>>> import numpy as np
>>> np.set_printoptions(precision=2, suppress=True, linewidth=120, legacy="1.25")
>>> rd = lambda a: np.round(a, 2) + 0
>>> arr = np.load("test11.npy")
>>> arr
array([[ 2,  2,  0,  0,  1,  2,  0,  1,  2,  0],
       [ 1,  0,  0,  1,  1,  0,  2,  2,  1,  0],
       [ 2,  2, 42,  0,  2,  2,  0,  0,  0,  1],
       [ 0,  0,  2, 30,  1,  2,  1,  2,  2,  2],
       [ 2,  1,  2,  0, 21,  2,  2,  0,  2,  2],
       [ 0,  1,  0,  2,  0, 36,  0,  2,  0,  2],
       [ 1,  1,  1,  0,  0,  0, 35,  2,  0,  1],
       [ 0,  0,  0,  1,  1,  0,  2,  7,  2,  0],
       [ 1,  2,  2,  2,  2,  0,  2,  1,  1,  2],
       [ 2,  1,  1,  2,  1,  0,  0,  1,  1, 27]])
>>> u = np.array([2, 3, 3])
>>> np.array([np.convolve(row, u, "same") for row in arr])
array([[ 10,  12,   6,   2,   7,   9,   8,   7,   9,   6],
       [  3,   3,   2,   5,   6,   7,  10,  14,   9,   3],
       [ 10,  96, 132, 130,  10,  12,   6,   0,   2,   3],
       [  0,   4,  66,  98,  97,  11,  13,  13,  16,  12],
       [  8,  13,   9,  48,  67,  73,  12,  10,  10,  12],
       [  2,   3,   7,   6,  78, 108, 112,   6,  10,   6],
       [  5,   8,   6,   3,   0,  70, 109, 111,   8,   3],
       [  0,   0,   2,   5,   6,   7,  20,  31,  27,   6],
       [  7,  13,  16,  16,  12,  10,   8,  11,  10,   9],
       [  8,  11,  10,  11,   9,   3,   2,   5,  60,  84]])
>>> rng = np.random.default_rng(6)
>>> out = arr + rng.integers(-2, 3, (10, 9)) @ rng.integers(-2, 3, (9, 10))
>>> out
array([[  4,  -1,  -4,  -6,   0,  -4,   6,   4,  -8,   4],
       [ -3,  12,  -5,   2,   4,  -2,  -4,   1,   5,   5],
       [ -3,   7,  42,  -6,   2,  -6,  -2,   1,  -5,   5],
       [  7,  -4,   3,  29,   3,  -8,   2,   7,   3,   4],
       [  1,  -5,  11,   0,  15,   0,   6,   7,   4,  -4],
       [  5, -13,  -2,  -3,  -1,  34,   3,   6,  -4,   6],
       [  5,  -4,   8,   0,  -2,   0,  40,  11,  -6,  -3],
       [ -5,  -1, -11,   3,  -4,   5,   4,   9,   0,   8],
       [ -1,   1,   9,   1,  -4,   4,   7,  11,   1,  -4],
       [ -6,   5,   2,  14,  -1,  -1,  -5, -13,   3,  26]])
>>> np.linalg.matrix_rank(out - arr, tol=1e-8)
9
>>> q, V = np.linalg.qr(arr[:, :9])[0], np.linalg.qr(arr[:, 9:])[0]
>>> sv = np.linalg.svd(q.T @ V, compute_uv=False)
>>> rd(np.linalg.norm(q @ q.T - V @ V.T, 2))
1.0
>>> rd(sv)
array([0.94])
>>> (sv > 0.9).sum()
1
>>> rd(np.degrees(np.arccos(sv.clip(0, 1))))
array([19.74])
>>> arr.shape
(10, 10)
>>> np.zeros(10, 10)
Traceback (most recent call last):
  File "<python-input-18>", line 1, in <module>
    np.zeros(10, 10)
    ~~~~~~~~^^^^^^^^
TypeError: Cannot interpret '10' as a data type
>>> arr.sum(axis=0)
array([11, 10, 50, 38, 30, 44, 44, 18, 11, 37])
>>> arr[:, 10]
Traceback (most recent call last):
  File "<python-input-20>", line 1, in <module>
    arr[:, 10]
    ~~~^^^^^^^
IndexError: index 10 is out of bounds for axis 1 with size 10
>>> np.count_nonzero(arr)
67
>>> lab = rng.permutation(10)
>>> lab
array([4, 5, 9, 7, 6, 2, 3, 8, 1, 0])
>>> out = arr[lab][:, lab]
>>> rd(np.sort(np.abs(np.linalg.eigvals(out))))
array([ 0.58,  0.58,  3.06,  7.09, 20.85, 26.23, 30.32, 35.48, 36.26, 42.68])
>>> np.diag(out)
array([21, 36, 27,  7, 35, 42, 30,  1,  0,  2])
>>> out
array([[21,  2,  2,  0,  2,  2,  0,  2,  1,  2],
       [ 0, 36,  2,  2,  0,  0,  2,  0,  1,  0],
       [ 1,  0, 27,  1,  0,  1,  2,  1,  1,  2],
       [ 1,  0,  0,  7,  2,  0,  1,  2,  0,  0],
       [ 0,  0,  1,  2, 35,  1,  0,  0,  1,  1],
       [ 2,  2,  1,  0,  0, 42,  0,  0,  2,  2],
       [ 1,  2,  2,  2,  1,  2, 30,  2,  0,  0],
       [ 2,  0,  2,  1,  2,  2,  2,  1,  2,  1],
       [ 1,  0,  0,  2,  2,  0,  1,  1,  0,  1],
       [ 1,  2,  0,  1,  0,  0,  0,  2,  2,  2]])
>>> F = np.loadtxt("x.csv", delimiter=",")
>>> F
array([[-1.,  1., -2., -2., -1.,  0., -1.,  1.,  2., -1.],
       [ 1.,  1.,  2., -1.,  2., -1., -1.,  2.,  2.,  0.],
       [ 0., -2., -1., -2.,  2.,  2.,  0.,  1., -2.,  0.],
       [-2.,  2.,  2.,  1.,  2., -1., -2., -2., -1., -1.],
       [-1.,  2.,  0., -2., -1.,  1.,  1., -1.,  2.,  2.],
       [ 0.,  0.,  0.,  0.,  0.,  1., -2., -1., -3.,  1.],
       [ 0.,  0.,  0.,  0.,  0., -1., -1., -2., -3.,  3.],
       [ 0.,  0.,  0.,  0.,  0., -3.,  3.,  0.,  2., -1.],
       [ 0.,  0.,  0.,  0.,  0.,  2.,  3., -2.,  2., -2.],
       [ 0.,  0.,  0.,  0.,  0.,  0.,  1.,  3.,  2., -3.]])
>>> blk = np.stack([F, -2 * F, F[::-1]])
>>> blk.sum(axis=0)
array([[ 1., -1.,  2.,  2.,  1.,  0.,  2.,  2.,  0., -2.],
       [-1., -1., -2.,  1., -2.,  3.,  4., -4.,  0., -2.],
       [ 0.,  2.,  1.,  2., -2., -5.,  3., -1.,  4., -1.],
       [ 2., -2., -2., -1., -2.,  0.,  1.,  0., -2.,  4.],
       [ 1., -2.,  0.,  2.,  1.,  0., -3.,  0., -5., -1.],
       [-1.,  2.,  0., -2., -1.,  0.,  3.,  0.,  5.,  1.],
       [-2.,  2.,  2.,  1.,  2.,  0., -1.,  0.,  2., -4.],
       [ 0., -2., -1., -2.,  2.,  5., -3.,  1., -4.,  1.],
       [ 1.,  1.,  2., -1.,  2., -3., -4.,  4.,  0.,  2.],
       [-1.,  1., -2., -2., -1.,  0., -2., -2.,  0.,  2.]])
>>> rd(np.linalg.norm(blk, axis=(1, 2)))
array([14.87, 29.73, 14.87])
>>> (blk @ F.T).shape
(3, 10, 10)
>>> np.linalg.matrix_rank(blk)
array([10, 10, 10])
